In [1]: import numpy as np

In [2]: np.set_printoptions(precision=2, suppress=True, linewidth=140, sign=" ")

In [3]: def rnd(a):
   ...:     return np.round(a, 2) + 0
   ...: 

In [4]: m1 = np.load("run10.npy")

In [5]: m1
Out[5]: 
array([[ 8,  4],
       [ 4,  8]])

In [6]: evals, vecs = np.linalg.eigh(m1)

In [7]: rnd(vecs @ np.diag(evals) @ vecs.T)
Out[7]: 
array([[ 8.,  4.],
       [ 4.,  8.]])

In [8]: np.unique(evals.round(6) + 0, return_counts=True)[1]
Out[8]: array([ 1,  1])

In [9]: rnd(np.linalg.svd(m1, compute_uv=False))
Out[9]: array([ 12.,   4.])

In [10]: rnd(np.linalg.eigvalsh(m1 + 3 * np.eye(2)))
Out[10]: array([  7.,  15.])

In [11]: rnd(np.abs(vecs[:, -1]))
Out[11]: array([ 0.71,  0.71])

In [12]: np.abs(vecs[:, -1]).round(6).argmax()
Out[12]: np.int64(0)

In [13]: f = np.array([1, 0])

In [14]: Y = m1 + np.outer(f, np.eye(2)[0])

In [15]: np.linalg.matrix_rank(np.linalg.inv(Y) - np.linalg.inv(m1), tol=1e-8)
Out[15]: np.int64(1)

In [16]: rnd(np.linalg.det(Y) / np.linalg.det(m1)), rnd(1 + np.linalg.solve(m1, f)[0])
Out[16]: (np.float64(1.17), np.float64(1.17))

In [17]: np.linalg.matrix_rank(Y - m1)
Out[17]: np.int64(1)

In [18]: feats = np.load("test16.npy")

In [19]: rnd(feats)
Out[19]: 
array([[ 0.22,  0.33,  0.22,  0.22,  0.  ],
       [ 0.27,  0.18,  0.27,  0.  ,  0.27],
       [ 0.25,  0.12,  0.5 ,  0.12,  0.  ],
       [ 0.33,  0.  ,  0.17,  0.33,  0.17],
       [ 0.1 ,  0.2 ,  0.1 ,  0.3 ,  0.3 ]])

In [20]: # row-stochastic, so 1 is an eigenvalue

In [21]: rnd(np.linalg.norm(feats[2] - feats[3]))
Out[21]: np.float64(0.45)

In [22]: rnd(np.linalg.norm(feats[2], 1)), rnd(np.linalg.norm(feats[2], np.inf))
Out[22]: (np.float64(1.0), np.float64(0.5))

In [23]: rnd(np.linalg.norm(feats, 1)), rnd(np.linalg.norm(feats, np.inf))
Out[23]: (np.float64(1.26), np.float64(1.0))

In [24]: X = np.load("w.npy")

In [25]: X
Out[25]: 
array([[ 1,  3,  0],
       [-3,  3, -2],
       [ 2,  3,  1]])

In [26]: rnd(np.sort(np.abs(np.linalg.eigvals(X))))
Out[26]: array([ 0.29,  4.54,  4.54])

In [27]: X.inv()
---------------------------------------------------------------------------
AttributeError                            Traceback (most recent call last)
Cell In[27], line 1
----> 1 X.inv()

AttributeError: 'numpy.ndarray' object has no attribute 'inv'

In [28]: rnd(np.abs(np.linalg.eigvals(X)).max())
Out[28]: np.float64(4.54)

In [29]: np.trace(X)
Out[29]: np.int64(5)

In [30]: rnd(np.linalg.det(X))
Out[30]: np.float64(6.0)

In [31]: (X + X.T) / 2
Out[31]: 
array([[ 1. ,  0. ,  1. ],
       [ 0. ,  3. ,  0.5],
       [ 1. ,  0.5,  1. ]])
